% ipython --no-banner

In [1]: import numpy as np

In [2]: import numpy.linalg as la

In [3]: np.set_printoptions(precision=2, suppress=True, linewidth=160)

In [4]: K = np.load("run9.npy")

In [5]: K
Out[5]: 
array([[ 36.,   6.,  22.],
       [-24.,  -4., -12.],
       [-44.,  -6., -30.]])

In [6]: vals, evecs = la.eig(K)

In [7]: np.sort(la.eigvals(la.inv(K)))
Out[7]: array([-0.12,  0.12,  0.5 ])

In [8]: np.sort(la.eigvals(K.T))
Out[8]: array([-8.,  2.,  8.])

In [9]: np.sort(la.eigvals(K @ K))
Out[9]: array([ 4., 64., 64.])

In [10]: np.round(K @ evecs[:, 0] - vals[0] * evecs[:, 0], 2) + 0
Out[10]: array([0., 0., 0.])

In [11]: vals
Out[11]: array([-8.,  8.,  2.])

In [12]: vec = np.array([1, 0, 2])

In [13]: K @ np.eye(3)[0]
Out[13]: array([ 36., -24., -44.])

In [14]: K * vec
Out[14]: 
array([[ 36.,   0.,  44.],
       [-24.,  -0., -24.],
       [-44.,  -0., -60.]])

In [15]: (K * vec).sum(axis=1)
Out[15]: array([  80.,  -48., -104.])

In [16]: U, s, VT = la.svd(K)

In [17]: np.argmax(s[:-1] / (s[1:] + 1e-6)) + 1
Out[17]: np.int64(1)

In [18]: s
Out[18]: array([73.56,  3.48,  0.5 ])

In [19]: out = U[:, :1] @ np.diag(s[:1]) @ VT[:1]

In [20]: np.round(la.norm(K - out, 2), 2), round(s[1], 2)
Out[20]: (np.float64(3.48), np.float64(3.48))

In [21]: la.matrix_rank(out)
Out[21]: np.int64(1)

In [22]: round(np.abs(K - out).max(), 2)
Out[22]: np.float64(2.3)

In [23]: out
Out[23]: 
array([[ 35.73,   5.39,  22.58],
       [-22.63,  -3.42, -14.3 ],
       [-44.91,  -6.78, -28.38]])

In [24]: M = np.loadtxt("x.csv", delimiter=",")

In [25]: M
Out[25]: 
array([[ 5.,  8.,  4., -1.],
       [ 7.,  4., -4., -3.],
       [ 4.,  1., -7.,  8.],
       [ 5.,  8.,  4., -1.]])

In [26]: # row 3 repeats row 0

In [27]: f = np.array([3, 0, 0])

In [28]: np.correlate(K[2], K[1], "full")
Out[28]: array([ 528.,  248., 1440.,  264.,  720.])

In [29]: np.polyval(f, K[2])
Out[29]: array([5808.,  108., 2700.])
